$ python3 -q
>>> import numpy as np
>>> np.set_printoptions(precision=3, suppress=True, linewidth=160, sign=" ")
>>> tidy = lambda a: np.round(a, 3) + 0
>>> f = np.array([-1, -1, 1, 2, 0])
>>> g = np.array([2, 2, 1, 1, 2, 2])
>>> J = np.outer(f, g)
>>> J
array([[-2, -2, -1, -1, -2, -2],
       [-2, -2, -1, -1, -2, -2],
       [ 2,  2,  1,  1,  2,  2],
       [ 4,  4,  2,  2,  4,  4],
       [ 0,  0,  0,  0,  0,  0]])
>>> r = np.linalg.matrix_rank(J)
>>> r
np.int64(1)
>>> ns = np.linalg.svd(J)[2][r:].T
>>> [int(np.linalg.matrix_rank(J[:, :j + 1])) for j in range(6)]
[1, 1, 1, 1, 1, 1]
>>> [int(np.linalg.matrix_rank(np.delete(J, i, axis=0))) for i in range(5)]
[1, 1, 1, 1, 1]
>>> G = J.T @ J
>>> G
array([[ 28,  28,  14,  14,  28,  28],
       [ 28,  28,  14,  14,  28,  28],
       [ 14,  14,   7,   7,  14,  14],
       [ 14,  14,   7,   7,  14,  14],
       [ 28,  28,  14,  14,  28,  28],
       [ 28,  28,  14,  14,  28,  28]])
>>> (J @ J.T).shape
(5, 5)
>>> f = np.array([1, 0, 0])
>>> np.array([np.convolve(row, f, "same") for row in J])
array([[-2, -1, -1, -2, -2,  0],
       [-2, -1, -1, -2, -2,  0],
       [ 2,  1,  1,  2,  2,  0],
       [ 4,  2,  2,  4,  4,  0],
       [ 0,  0,  0,  0,  0,  0]])
>>> np.polyval(f, J[2])
array([ 4,  4,  1,  1,  4,  4])
>>> W0 = np.load("dump.npy")
>>> tidy(W0)
array([[ 0.429,  0.143,  0.   ,  0.286,  0.   ,  0.143],
       [ 0.25 ,  0.125,  0.25 ,  0.125,  0.   ,  0.25 ],
       [ 0.   ,  0.   ,  0.333,  0.167,  0.333,  0.167],
       [ 0.167,  0.167,  0.   ,  0.333,  0.333,  0.   ],
       [ 0.2  ,  0.2  ,  0.   ,  0.1  ,  0.3  ,  0.2  ],
       [ 0.286,  0.   ,  0.286,  0.   ,  0.   ,  0.429]])
>>> A2 = np.linalg.inv(W0)
>>> tidy(np.linalg.det(W0) * np.linalg.det(A2))
np.float64(1.0)
>>> tidy(A2)
array([[ 35.   ,  -8.   ,  30.   , -48.   ,  20.   , -28.   ],
       [ -7.   ,   8.   ,  -6.   ,   6.   ,   0.   ,   0.   ],
       [ 17.5  ,   0.   ,  18.   , -27.   ,  10.   , -17.5  ],
       [-28.   ,   5.333, -26.   ,  44.   , -20.   ,  25.667],
       [ 14.   ,  -5.333,  14.   , -20.   ,  10.   , -11.667],
       [-35.   ,   5.333, -32.   ,  50.   , -20.   ,  32.667]])
>>> tidy(np.linalg.slogdet(W0)[0])
np.float64(1.0)
>>> (np.abs(A2) > 1e-9).astype(int)
array([[ 1,  1,  1,  1,  1,  1],
       [ 1,  1,  1,  1,  0,  0],
       [ 1,  0,  1,  1,  1,  1],
       [ 1,  1,  1,  1,  1,  1],
       [ 1,  1,  1,  1,  1,  1],
       [ 1,  1,  1,  1,  1,  1]])
